$ ipython --no-banner

In [1]: import numpy as np

In [2]: from numpy import linalg as LA

In [3]: np.set_printoptions(precision=2, suppress=True, linewidth=120, legacy="1.25")

In [4]: m1 = np.load("arr.npy")

In [5]: m1
Out[5]: 
array([[ 1.42,  0.58, -1.25,  0.16],
       [ 1.82,  0.18, -2.45, -0.64],
       [ 1.19,  0.81, -0.58,  0.61],
       [ 1.75,  0.25, -2.26, -0.51],
       [ 0.72,  1.28,  0.85,  1.56],
       [ 3.12, -1.12, -6.35, -3.23],
       [ 1.56,  0.44, -1.69, -0.12],
       [ 3.98, -1.98, -8.93, -4.95],
       [-0.72,  2.72,  5.16,  4.44],
       [ 0.29,  1.71,  2.14,  2.42],
       [ 1.7 ,  0.3 , -2.09, -0.39],
       [-0.31,  2.31,  3.94,  3.63],
       [ 1.47,  0.53, -1.42,  0.05],
       [ 0.75,  1.25,  0.75,  1.5 ],
       [ 2.42, -0.42, -4.26, -1.84],
       [ 2.01, -0.01, -3.03, -1.02],
       [ 0.96,  1.04,  0.13,  1.08],
       [ 0.68,  1.32,  0.95,  1.64],
       [ 1.24,  0.76, -0.73,  0.51],
       [ 0.57,  1.43,  1.3 ,  1.87],
       [ 1.33,  0.67, -0.99,  0.34],
       [ 0.48,  1.52,  1.56,  2.04],
       [ 1.71,  0.29, -2.12, -0.42],
       [ 1.19,  0.81, -0.56,  0.63],
       [ 1.91,  0.09, -2.72, -0.81]])

In [6]: T = np.stack([m1, -3 * m1, m1[::-1]])

In [7]: LA.matrix_rank(T.reshape(3, -1))
Out[7]: 2

In [8]: LA.norm(T, axis=(1, 2))
Out[8]: array([20.88, 62.65, 20.88])

In [9]: T.shape
Out[9]: (3, 25, 4)

In [10]: np.einsum("bij,cij->bc", T, T)
Out[10]: 
array([[  436.09, -1308.26,    19.19],
       [-1308.26,  3924.78,   -57.57],
       [   19.19,   -57.57,   436.09]])

In [11]: LA.matrix_rank(T)
Out[11]: array([2, 2, 2])

In [12]: U, s, Vh = LA.svd(m1, full_matrices=False)

In [13]: np.round(U.T @ U, 2) + 0
Out[13]: 
array([[1., 0., 0., 0.],
       [0., 1., 0., 0.],
       [0., 0., 1., 0.],
       [0., 0., 0., 1.]])

In [14]: np.abs(Vh[0])
Out[14]: array([0.33, 0.2 , 0.8 , 0.47])

In [15]: np.abs(U[:, 0]).round(6).argmax()
Out[15]: 7

In [16]: np.allclose(U * s @ Vh, m1)
Out[16]: True

In [17]: s.round(2) + 0
Out[17]: array([19.26,  8.07,  0.  ,  0.  ])

In [18]: np.round(U.T @ m1 @ Vh.T, 2) + 0
Out[18]: 
array([[19.26,  0.  ,  0.  ,  0.  ],
       [ 0.  ,  8.07,  0.  ,  0.  ],
       [ 0.  ,  0.  ,  0.  ,  0.  ],
       [ 0.  ,  0.  ,  0.  ,  0.  ]])

In [19]: np.round(Vh @ Vh.T, 2) + 0
Out[19]: 
array([[1., 0., 0., 0.],
       [0., 1., 0., 0.],
       [0., 0., 1., 0.],
       [0., 0., 0., 1.]])

In [20]: F = np.load("x.npy")

In [21]: F
Out[21]: 
array([[-0.81,  1.94, -2.15],
       [-1.05,  2.77, -0.46],
       [ 0.58, -1.26,  2.66],
       [ 0.96, -2.69, -0.93],
       [ 0.11,  0.05,  3.  ],
       [ 0.84, -2.03,  2.04],
       [-0.67,  2.04,  2.1 ],
       [ 0.64, -1.43,  2.56],
       [-1.02,  2.66, -0.94],
       [-0.75,  1.78, -2.3 ],
       [ 0.91, -2.59, -1.21],
       [-1.03,  2.81,  0.22],
       [ 0.9 , -2.22,  1.81],
       [-0.62,  1.39, -2.58],
       [ 0.56, -1.78, -2.35]])

In [22]: m1 @ LA.pinv(m1) @ m1
Out[22]: 
array([[ 1.42,  0.58, -1.25,  0.16],
       [ 1.82,  0.18, -2.45, -0.64],
       [ 1.19,  0.81, -0.58,  0.61],
       [ 1.75,  0.25, -2.26, -0.51],
       [ 0.72,  1.28,  0.85,  1.56],
       [ 3.12, -1.12, -6.35, -3.23],
       [ 1.56,  0.44, -1.69, -0.12],
       [ 3.98, -1.98, -8.93, -4.95],
       [-0.72,  2.72,  5.16,  4.44],
       [ 0.29,  1.71,  2.14,  2.42],
       [ 1.7 ,  0.3 , -2.09, -0.39],
       [-0.31,  2.31,  3.94,  3.63],
       [ 1.47,  0.53, -1.42,  0.05],
       [ 0.75,  1.25,  0.75,  1.5 ],
       [ 2.42, -0.42, -4.26, -1.84],
       [ 2.01, -0.01, -3.03, -1.02],
       [ 0.96,  1.04,  0.13,  1.08],
       [ 0.68,  1.32,  0.95,  1.64],
       [ 1.24,  0.76, -0.73,  0.51],
       [ 0.57,  1.43,  1.3 ,  1.87],
       [ 1.33,  0.67, -0.99,  0.34],
       [ 0.48,  1.52,  1.56,  2.04],
       [ 1.71,  0.29, -2.12, -0.42],
       [ 1.19,  0.81, -0.56,  0.63],
       [ 1.91,  0.09, -2.72, -0.81]])

In [23]: LA.lstsq(m1[:-1].T, m1[-1])[2]
Out[23]: 2

In [24]: np.unique(m1.round(6), axis=0).shape
Out[24]: (25, 4)

In [25]: np.abs(np.diag(LA.qr(m1)[1])) > 1e-9
Out[25]: array([ True,  True, False, False])

In [26]: x0 = np.array([3, 2, 8])

In [27]: F @ np.eye(3)[0]
Out[27]: array([-0.81, -1.05,  0.58,  0.96,  0.11,  0.84, -0.67,  0.64, -1.02, -0.75,  0.91, -1.03,  0.9 , -0.62,  0.56])

In [28]: F @ np.ones(3)
Out[28]: array([-1.02,  1.26,  1.97, -2.66,  3.15,  0.84,  3.47,  1.76,  0.7 , -1.28, -2.89,  1.99,  0.48, -1.82, -3.57])

In [29]: np.sign((F @ x0).round(6))
Out[29]: array([-1., -1.,  1., -1.,  1.,  1.,  1.,  1., -1., -1., -1.,  1.,  1., -1., -1.])

In [30]: U, s, Vh = LA.svd(F)

In [31]: np.argmax(s[:-1] / (s[1:] + 1e-6)) + 1
Out[31]: 2

In [32]: A2 = U[:, :2] @ np.diag(s[:2]) @ Vh[:2]

In [33]: round(float(LA.norm(F - A2, 2)), 2), round(s[2], 2)
Out[33]: (0.0, 0.0)
